$ ipython --no-banner

In [1]: import numpy as np

In [2]: from numpy import linalg as LA

In [3]: np.set_printoptions(suppress=True, linewidth=200)

In [4]: data = np.load("run12.npy")

In [5]: print(data)
[[-0.95 -1.   -1.   -0.35 -0.98]
 [-0.39  0.98  1.   -0.7   0.88]
 [-0.96 -0.93 -1.    0.41 -1.  ]
 [-0.01 -0.14 -0.05 -0.08 -0.14]
 [-0.8   0.81  0.26  0.21 -0.87]
 [ 0.99  1.    1.    0.81  0.98]
 [-0.43 -0.58  1.   -0.93  0.94]
 [ 0.95 -0.32  1.   -0.98  1.  ]
 [ 1.   -0.65 -0.98  0.83  0.6 ]
 [-0.81  0.97 -0.19  0.75 -0.85]
 [-0.96  0.7  -0.98  0.77 -0.62]
 [ 1.    0.62  0.99  0.35  1.  ]
 [-0.96 -0.98 -1.   -0.59 -0.96]
 [-0.97  0.99 -0.52  0.83 -0.74]
 [ 0.13  0.83 -0.94  0.83 -0.99]
 [-0.77 -0.16 -0.91  0.29 -0.27]
 [ 0.57 -0.94 -1.    0.27 -1.  ]
 [-0.42 -0.81  0.93 -0.86  0.83]
 [-0.37 -0.74 -1.    0.85 -0.19]
 [-1.   -0.99 -1.   -0.75 -1.  ]
 [ 1.    0.98  1.    0.13  1.  ]
 [ 0.71 -0.85 -1.    0.79 -0.95]
 [ 0.92  0.37  0.99 -0.33  0.97]]

In [6]: Xc = data - data.mean(axis=0)

In [7]: U, sig, vt = LA.svd(Xc, full_matrices=False)

In [8]: print(np.round(vt[0] * np.sign(vt[0, np.abs(vt[0]).argmax()]), 2))
[ 0.39  0.28  0.63 -0.14  0.6 ]

In [9]: print(np.round(sig ** 2 / (sig ** 2).sum(), 2))
[0.56 0.23 0.16 0.03 0.01]

In [10]: print(np.round((sig ** 2).sum() ** 2 / (sig ** 4).sum(), 2))
2.54

In [11]: print(sig.round(2))
[6.43 4.08 3.48 1.6  1.03]

In [12]: print(np.round(np.abs(vt[-1]), 2))
[0.13 0.41 0.67 0.52 0.31]

In [13]: U, sig, vt = LA.svd(data, full_matrices=False)

In [14]: print(round(float(np.sqrt((sig ** 2).sum())), 2), round(float(LA.norm(data)), 2))
8.67 8.67

In [15]: print(np.round(U.T @ U, 2) + 0)
[[1. 0. 0. 0. 0.]
 [0. 1. 0. 0. 0.]
 [0. 0. 1. 0. 0.]
 [0. 0. 0. 1. 0.]
 [0. 0. 0. 0. 1.]]

In [16]: print(U.shape, sig.shape, vt.shape)
(23, 5) (5,) (5, 5)
